In [1]: import numpy as np

In [2]: np.set_printoptions(suppress=True, linewidth=140)

In [3]: rnd = lambda a: np.round(a, 2) + 0

In [4]: J = np.load("m.npy")

In [5]: J
Out[5]: 
array([[2, 2, 2],
       [2, 4, 4],
       [2, 4, 6]])

In [6]: # equal to its transpose

In [7]: vals, vecs = np.linalg.eigh(J)

In [8]: rnd(np.abs(vecs[:, -1]))
Out[8]: array([0.33, 0.59, 0.74])

In [9]: rnd(np.linalg.eigvalsh(J @ J))
Out[9]: array([  0.38,   1.65, 101.97])

In [10]: rnd(np.linalg.eigvalsh(J + 5 * np.eye(3)))
Out[10]: array([ 5.62,  6.29, 15.1 ])

In [11]: low = np.linalg.cholesky(J)

In [12]: np.linalg.eigvalsh(J).min() > 0
Out[12]: np.True_

In [13]: rnd(low @ low.T)
Out[13]: 
array([[2., 2., 2.],
       [2., 4., 4.],
       [2., 4., 6.]])

In [14]: Z = np.sign(np.array([[2, 1, 2], [0, 1, 0], [3, 3, 2]]))

In [15]: Y = (np.tril(Z, -1) + np.eye(3)) @ (np.triu(Z, 1) + np.eye(3))

In [16]: vals = np.array([-3, 0, -5])

In [17]: feats = np.rint(Y * vals @ np.linalg.inv(Y)) + 0

In [18]: feats
Out[18]: 
array([[-1.,  5., -2.],
       [ 0.,  0.,  0.],
       [ 4., 10., -7.]])

In [19]: # looks like rank 2

In [20]: Uu, s, vt = np.linalg.svd(feats)

In [21]: rnd(s)
Out[21]: array([13.7 ,  2.68,  0.  ])

In [22]: Y = Uu[:, :2] @ np.diag(s[:2]) @ vt[:2]

In [23]: rnd(Y)
Out[23]: 
array([[-1.,  5., -2.],
       [ 0.,  0.,  0.],
       [ 4., 10., -7.]])

In [24]: np.linalg.matrix_rank(Y)
Out[24]: np.int64(2)

In [25]: rnd(np.linalg.norm(feats - Y) / np.linalg.norm(feats))
Out[25]: np.float64(0.0)

In [26]: np.linalg.matrix_rank(feats, rtol=0.05)
Out[26]: np.int64(2)

In [27]: rnd(np.abs(feats - Y).max())
Out[27]: np.float64(0.0)

In [28]: data = np.diag(np.array([-3, 3, -3, -3, 1, 2, -1])) + 4 * np.eye(7, k=1) + 4 * np.eye(7, k=-1)

In [29]: data
Out[29]: 
array([[-3.,  4.,  0.,  0.,  0.,  0.,  0.],
       [ 4.,  3.,  4.,  0.,  0.,  0.,  0.],
       [ 0.,  4., -3.,  4.,  0.,  0.,  0.],
       [ 0.,  0.,  4., -3.,  4.,  0.,  0.],
       [ 0.,  0.,  0.,  4.,  1.,  4.,  0.],
       [ 0.,  0.,  0.,  0.,  4.,  2.,  4.],
       [ 0.,  0.,  0.,  0.,  0.,  4., -1.]])

In [30]: vals, vecs = np.linalg.eigh(data)

In [31]: x = np.array([0, 0, 3, 2, 1, 1, 0])

In [32]: np.abs(data).sum(axis=1).max(), rnd(np.abs(vals).max())
Out[32]: (np.float64(11.0), np.float64(8.87))

In [33]: [round(float(np.linalg.det(data[:i, :i])), 2) + 0 for i in range(1, 8)]
Out[33]: [-3.0, -25.0, 123.0, 31.0, -1937.0, -4370.0, 35362.0]

In [34]: rnd(np.linalg.eigvalsh(data).min())
Out[34]: np.float64(-8.87)

In [35]: np.all(np.linalg.eigvalsh(data) > 0)
Out[35]: np.False_

In [36]: Y = np.array([[3, 0], [3, 3], [2, 0]])

In [37]: m1 = np.kron(np.eye(3, dtype=int), Y)

In [38]: m1
Out[38]: 
array([[3, 0, 0, 0, 0, 0],
       [3, 3, 0, 0, 0, 0],
       [2, 0, 0, 0, 0, 0],
       [0, 0, 3, 0, 0, 0],
       [0, 0, 3, 3, 0, 0],
       [0, 0, 2, 0, 0, 0],
       [0, 0, 0, 0, 3, 0],
       [0, 0, 0, 0, 3, 3],
       [0, 0, 0, 0, 2, 0]])

In [39]: rng = np.random.default_rng(4124)

In [40]: Y = m1 + rng.integers(-2, 3, (9, 3)) @ rng.integers(-2, 3, (3, 6))

In [41]: Y
Out[41]: 
array([[ 3,  4, -4,  0, -1,  2],
       [ 3,  2, -2,  0,  1,  4],
       [-1, -4, -1,  0, -3, -2],
       [ 1,  5,  0,  0,  0,  2],
       [-3,  0,  2,  3, -5, -6],
       [-2,  0,  4,  0, -4, -8],
       [ 0, 10, -4,  0, -1, -4],
       [-1,  6, -3,  0, -1, -1],
       [ 0, -4,  0,  0,  4,  4]])

In [42]: Y - m1
Out[42]: 
array([[ 0,  4, -4,  0, -1,  2],
       [ 0, -1, -2,  0,  1,  4],
       [-3, -4, -1,  0, -3, -2],
       [ 1,  5, -3,  0,  0,  2],
       [-3,  0, -1,  0, -5, -6],
       [-2,  0,  2,  0, -4, -8],
       [ 0, 10, -4,  0, -4, -4],
       [-1,  6, -3,  0, -4, -4],
       [ 0, -4,  0,  0,  2,  4]])

In [43]: A = np.load("out9.npy")

In [44]: rnd(A)
Out[44]: 
array([[ 0.83,  0.06, -0.2 ,  0.05, -0.03,  0.18,  0.22, -0.1 ],
       [ 0.06,  0.95,  0.13, -0.07,  0.11, -0.06,  0.01,  0.07],
       [-0.2 ,  0.13,  0.65,  0.16, -0.24,  0.21,  0.07, -0.19],
       [ 0.05, -0.07,  0.16,  0.89,  0.2 , -0.05,  0.11,  0.09],
       [-0.03,  0.11, -0.24,  0.2 ,  0.59,  0.01, -0.33, -0.14],
       [ 0.18, -0.06,  0.21, -0.05,  0.01,  0.8 , -0.25,  0.11],
       [ 0.22,  0.01,  0.07,  0.11, -0.33, -0.25,  0.39,  0.02],
       [-0.1 ,  0.07, -0.19,  0.09, -0.14,  0.11,  0.02,  0.9 ]])

In [45]: def softmax(z):
    ...:     e = np.exp(z - z.max(axis=-1, keepdims=True))
    ...:     return e / e.sum(axis=-1, keepdims=True)
    ...: 

In [46]: rnd(softmax(10 * A[0]))
Out[46]: array([1., 0., 0., 0., 0., 0., 0., 0.])

In [47]: rnd(softmax(A[0] + 2))
Out[47]: array([0.24, 0.11, 0.09, 0.11, 0.1 , 0.13, 0.13, 0.09])

In [48]: scores = A @ A.T / np.sqrt(8)

In [49]: rnd(softmax(scores + np.triu(np.full(scores.shape, -np.inf), 1)))
Out[49]: 
array([[1.  , 0.  , 0.  , 0.  , 0.  , 0.  , 0.  , 0.  ],
       [0.42, 0.58, 0.  , 0.  , 0.  , 0.  , 0.  , 0.  ],
       [0.29, 0.32, 0.39, 0.  , 0.  , 0.  , 0.  , 0.  ],
       [0.23, 0.22, 0.24, 0.31, 0.  , 0.  , 0.  , 0.  ],
       [0.19, 0.2 , 0.17, 0.2 , 0.23, 0.  , 0.  , 0.  ],
       [0.17, 0.15, 0.17, 0.15, 0.16, 0.21, 0.  , 0.  ],
       [0.15, 0.14, 0.14, 0.15, 0.13, 0.13, 0.16, 0.  ],
       [0.12, 0.12, 0.11, 0.12, 0.11, 0.12, 0.12, 0.16]])

In [50]: rnd(softmax(scores)[0] @ A)
Out[50]: array([0.16, 0.15, 0.06, 0.17, 0.02, 0.12, 0.04, 0.08])

In [51]: rnd(softmax(scores))
Out[51]: 
array([[0.16, 0.12, 0.11, 0.12, 0.12, 0.13, 0.13, 0.11],
       [0.12, 0.16, 0.12, 0.11, 0.12, 0.12, 0.12, 0.12],
       [0.11, 0.13, 0.15, 0.13, 0.11, 0.13, 0.12, 0.11],
       [0.12, 0.11, 0.12, 0.16, 0.13, 0.11, 0.12, 0.12],
       [0.12, 0.13, 0.11, 0.13, 0.15, 0.12, 0.11, 0.12],
       [0.13, 0.12, 0.13, 0.12, 0.12, 0.16, 0.11, 0.12],
       [0.13, 0.12, 0.13, 0.13, 0.11, 0.11, 0.14, 0.12],
       [0.12, 0.12, 0.11, 0.12, 0.11, 0.12, 0.12, 0.16]])
